$ python -q
>>> import numpy as np
>>> np.set_printoptions(precision=1, suppress=True, linewidth=200, legacy="1.25")
>>> A = np.array([[-3.0, 4.5, -5.5],
...     [-2.2, 5.7, -5.1],
...     [-2.9, 9.4, -5.3],
...     [-2.4, 7.1, -4.0],
...     [-2.8, 5.5, -6.0],
...     [-3.5, 5.0, -6.6],
...     [-3.1, 4.1, -5.4],
...     [-1.5, 7.1, -6.4],
...     [-3.5, 6.8, -6.5],
...     [-4.8, 5.9, -6.6],
...     [-2.8, 4.7, -5.7],
...     [-2.9, 5.4, -7.2],
...     [-3.4, 5.4, -6.8],
...     [-4.4, 5.9, -5.7],
...     [-1.1, 7.1, -6.0],
...     [-4.9, 5.3, -7.9],
...     [-3.4, 6.0, -7.5],
...     [-1.4, 6.1, -4.5]])
>>> print(A)
[[-3.   4.5 -5.5]
 [-2.2  5.7 -5.1]
 [-2.9  9.4 -5.3]
 [-2.4  7.1 -4. ]
 [-2.8  5.5 -6. ]
 [-3.5  5.  -6.6]
 [-3.1  4.1 -5.4]
 [-1.5  7.1 -6.4]
 [-3.5  6.8 -6.5]
 [-4.8  5.9 -6.6]
 [-2.8  4.7 -5.7]
 [-2.9  5.4 -7.2]
 [-3.4  5.4 -6.8]
 [-4.4  5.9 -5.7]
 [-1.1  7.1 -6. ]
 [-4.9  5.3 -7.9]
 [-3.4  6.  -7.5]
 [-1.4  6.1 -4.5]]
>>> rng = np.random.default_rng(53)
>>> A2 = A + rng.integers(-2, 3, (18, 1)) @ rng.integers(-2, 3, (1, 3))
>>> print(A2)
[[-1.   5.5 -4.5]
 [-6.2  3.7 -7.1]
 [-0.9 10.4 -4.3]
 [-0.4  8.1 -3. ]
 [ 1.2  7.5 -4. ]
 [-5.5  4.  -7.6]
 [-3.1  4.1 -5.4]
 [ 2.5  9.1 -4.4]
 [-5.5  5.8 -7.5]
 [-8.8  3.9 -8.6]
 [-6.8  2.7 -7.7]
 [-0.9  6.4 -6.2]
 [-1.4  6.4 -5.8]
 [-0.4  7.9 -3.7]
 [-5.1  5.1 -8. ]
 [-2.9  6.3 -6.9]
 [-1.4  7.  -6.5]
 [ 2.6  8.1 -2.5]]
>>> print(A2 - A)
[[ 2.  1.  1.]
 [-4. -2. -2.]
 [ 2.  1.  1.]
 [ 2.  1.  1.]
 [ 4.  2.  2.]
 [-2. -1. -1.]
 [ 0.  0.  0.]
 [ 4.  2.  2.]
 [-2. -1. -1.]
 [-4. -2. -2.]
 [-4. -2. -2.]
 [ 2.  1.  1.]
 [ 2.  1.  1.]
 [ 4.  2.  2.]
 [-4. -2. -2.]
 [ 2.  1.  1.]
 [ 2.  1.  1.]
 [ 4.  2.  2.]]
>>> print(np.round(np.linalg.svd(A2 - A, compute_uv=False), 1) + 0)
[15.7  0.   0. ]
>>> P = A2 @ np.linalg.solve(A2.T @ A2, A2.T)
>>> print(np.allclose(P @ P, P))
True
>>> A2 = np.c_[A[:, :2] @ np.array([[-3, -2], [0, -1]]), np.array([0, -5, 3, 0, -2, -1, 3, 1, 2, -1, 2, 2, -5, -1, 3, 4, 4, 2])]
>>> print(A2)
[[ 9.   1.5  0. ]
 [ 6.6 -1.3 -5. ]
 [ 8.7 -3.6  3. ]
 [ 7.2 -2.3  0. ]
 [ 8.4  0.1 -2. ]
 [10.5  2.  -1. ]
 [ 9.3  2.1  3. ]
 [ 4.5 -4.1  1. ]
 [10.5  0.2  2. ]
 [14.4  3.7 -1. ]
 [ 8.4  0.9  2. ]
 [ 8.7  0.4  2. ]
 [10.2  1.4 -5. ]
 [13.2  2.9 -1. ]
 [ 3.3 -4.9  3. ]
 [14.7  4.5  4. ]
 [10.2  0.8  4. ]
 [ 4.2 -3.3  2. ]]
>>> print(np.linalg.matrix_rank(A2))
3
>>> print(np.linalg.matrix_rank(np.c_[A, A2]))
4
>>> Uu, sv, Vh = np.linalg.svd(A, full_matrices=False)
>>> print(np.round(Uu.T @ Uu, 1) + 0)
[[1. 0. 0.]
 [0. 1. 0.]
 [0. 0. 1.]]
>>> print(np.abs(Uu[:, 0]).round(6).argmax())
2
>>> print(np.cumsum(sv ** 2) / np.sum(sv ** 2))
[1. 1. 1.]
>>> print(sv / sv[0])
[1.  0.2 0.1]
>>> print(Uu.shape, sv.shape, Vh.shape)
(18, 3) (3,) (3, 3)
>>> print(np.abs(Vh[0]))
[0.3 0.7 0.7]
>>> K = np.load("m.npy")
>>> print(K)
[[ 1 -1  3 -1]
 [ 1 -1  3 -1]
 [ 3  3  2  2]]
>>> Uu, sv, Vh = np.linalg.svd(K)
>>> vecs = Vh[:(sv > 1e-8).sum()]
>>> x0 = K[0] + 4 * K[1] + rng.integers(2) * np.eye(4)[3]
>>> print(x0)
[ 5. -5. 15. -5.]
>>> print(vecs.T @ vecs)
[[ 0.4  0.3  0.4  0.2]
 [ 0.3  0.5 -0.1  0.4]
 [ 0.4 -0.1  0.8 -0.2]
 [ 0.2  0.4 -0.2  0.3]]
>>> print(np.linalg.matrix_rank(np.vstack([K, x0])))
2
>>> print(K.reshape(-1, 2))
[[ 1 -1]
 [ 3 -1]
 [ 1 -1]
 [ 3 -1]
 [ 3  3]
 [ 2  2]]
>>> print(K.ravel(order="F"))
[ 1  1  3 -1 -1  3  3  3  2 -1 -1  2]
>>> print(K.reshape(2, -1))
[[ 1 -1  3 -1  1 -1]
 [ 3 -1  3  3  2  2]]
>>> T = K.reshape(3, 2, -1)
>>> print(np.einsum("ihd,ihd->ih", T, T))
[[ 2 10]
 [ 2 10]
 [18  8]]
>>> print(np.swapaxes(T, 1, 2)[2])
[[3 2]
 [3 2]]
>>> A2 = np.array([[0, 0, 2, 2], [2, 0, 3, 0], [0, 0, 3, 3], [2, 2, 1, 0]])
>>> arr = A2 - A2.T
>>> print(arr)
[[ 0 -2  2  0]
 [ 2  0  3 -2]
 [-2 -3  0  2]
 [ 0  2 -2  0]]
>>> Uu, sv, Vh = np.linalg.svd(arr)
>>> print(sv.round(1) + 0)
[5. 5. 0. 0.]
>>> A2 = Uu[:, :2] @ np.diag(sv[:2]) @ Vh[:2]
>>> print(round(float(np.abs(arr - A2).max()), 1))
0.0
>>> E = np.load("a.npy")
>>> print(E)
[[-1.  1.  0.]
 [ 0. -1.  1.]
 [ 0.  0. -1.]]
>>> A2 = E / np.linalg.norm(E, axis=1, keepdims=True)
>>> cov = A2 @ A2.T
>>> print(cov[2])
[ 0.  -0.7  1. ]
>>> print((cov - 2 * np.eye(3)).round(6).argmax(axis=1))
[2 0 0]
>>> print((np.abs(cov) > 0.9).astype(int))
[[1 0 0]
 [0 1 0]
 [0 0 1]]
>>> print(np.argwhere(np.triu(np.abs(cov) > 0.95, 1)))
[]
>>> print(np.degrees(np.arccos(np.clip(cov[2, 0], -1, 1))))
90.0
>>> J = np.load("dump.npy")
>>> print(J)
[[ 3  0  0  0]
 [-4 -5  0  0]
 [-1  0  0  0]
 [-4 -3  2  4]]
>>> print(np.round(np.linalg.norm(J), 1))
9.8
>>> print(np.count_nonzero(J))
8
>>> print(J.mean(axis=0))
[-1.5 -2.   0.5  1. ]
>>> print(np.linalg.matrix_rank(J))
3
>>> print(np.diff(J, axis=0))
[[-7 -5  0  0]
 [ 3  5  0  0]
 [-3 -3  2  4]]
>>> print(np.round(np.linalg.svd(J, compute_uv=False), 1) + 0)
[8.9 3.5 2.3 0. ]
>>> print(np.abs(J).max())
5
>>> A2 = np.array([[0, 1], [1, 2], [1, 2], [0, 2]])
>>> print(np.linalg.matrix_rank(J @ A2))
2
>>> print(np.einsum("ik,kj->ij", J, A2))
[[  0   3]
 [ -5 -14]
 [  0  -1]
 [ -1   2]]
>>> print(A2.T @ J.T)
[[  0  -5   0  -1]
 [  3 -14  -1   2]]
>>> print(np.einsum("ij,ij->i", J, J))
[ 9 41  1 45]
